% python3 -q
>>> import numpy as np
>>> np.set_printoptions(precision=1, suppress=True, linewidth=160)
>>> E = np.load("sample5.npy")
>>> print(E)
[[0 1 0 0 1 0 1 1 1]
 [1 0 0 0 1 0 1 0 1]
 [0 0 0 1 0 0 0 0 0]
 [0 0 1 0 0 0 0 0 0]
 [1 1 0 0 0 0 1 1 0]
 [0 0 0 0 0 0 0 0 0]
 [1 1 0 0 1 0 0 1 1]
 [1 0 0 0 1 0 1 0 1]
 [1 1 0 0 0 0 1 1 0]]
>>> vals, V = np.linalg.eigh(E)
>>> print(np.round(np.linalg.eigvalsh(E @ E), 1) + 0)
[ 0.   0.   0.   1.   1.   1.   1.9  4.  19.1]
>>> print(vals.round(1) + 0)
[-2.  -1.4 -1.  -1.   0.   0.   0.   1.   4.4]
>>> print(np.round(V.T @ E @ V, 1) + 0)
[[-2.   0.   0.   0.   0.   0.   0.   0.   0. ]
 [ 0.  -1.4  0.   0.   0.   0.   0.   0.   0. ]
 [ 0.   0.  -1.   0.   0.   0.   0.   0.   0. ]
 [ 0.   0.   0.  -1.   0.   0.   0.   0.   0. ]
 [ 0.   0.   0.   0.   0.   0.   0.   0.   0. ]
 [ 0.   0.   0.   0.   0.   0.   0.   0.   0. ]
 [ 0.   0.   0.   0.   0.   0.   0.   0.   0. ]
 [ 0.   0.   0.   0.   0.   0.   0.   1.   0. ]
 [ 0.   0.   0.   0.   0.   0.   0.   0.   4.4]]
>>> print(np.abs(V[:, -1]).round(6).argmax())
0
>>> print(np.round(V @ np.diag(vals) @ V.T, 1) + 0)
[[0. 1. 0. 0. 1. 0. 1. 1. 1.]
 [1. 0. 0. 0. 1. 0. 1. 0. 1.]
 [0. 0. 0. 1. 0. 0. 0. 0. 0.]
 [0. 0. 1. 0. 0. 0. 0. 0. 0.]
 [1. 1. 0. 0. 0. 0. 1. 1. 0.]
 [0. 0. 0. 0. 0. 0. 0. 0. 0.]
 [1. 1. 0. 0. 1. 0. 0. 1. 1.]
 [1. 0. 0. 0. 1. 0. 1. 0. 1.]
 [1. 1. 0. 0. 0. 0. 1. 1. 0.]]
>>> rng = np.random.default_rng(94234)
>>> labels = rng.permutation(9)
>>> print(labels)
[5 4 8 7 2 0 1 3 6]
>>> M2 = E[labels][:, labels]
>>> print(np.trace(M2))
0
>>> print(np.diag(M2))
[0 0 0 0 0 0 0 0 0]
>>> print(round(np.linalg.norm(E, 2) / np.linalg.norm(E), 1))
0.8
>>> print(np.linalg.cond(E) > 100)
True
>>> print([round(float(x), 1) for x in np.linalg.svd(E, compute_uv=False)[:3]])
[4.4, 2.0, 1.4]
>>> print(np.linalg.matrix_rank(E, rtol=0.1))
6
>>> print(np.round(np.sort(np.linalg.eigvals(E).real), 1) + 0)
[-2.  -1.4 -1.  -1.   0.   0.   0.   1.   4.4]
>>> print((E != 0).astype(int))
[[0 1 0 0 1 0 1 1 1]
 [1 0 0 0 1 0 1 0 1]
 [0 0 0 1 0 0 0 0 0]
 [0 0 1 0 0 0 0 0 0]
 [1 1 0 0 0 0 1 1 0]
 [0 0 0 0 0 0 0 0 0]
 [1 1 0 0 1 0 0 1 1]
 [1 0 0 0 1 0 1 0 1]
 [1 1 0 0 0 0 1 1 0]]
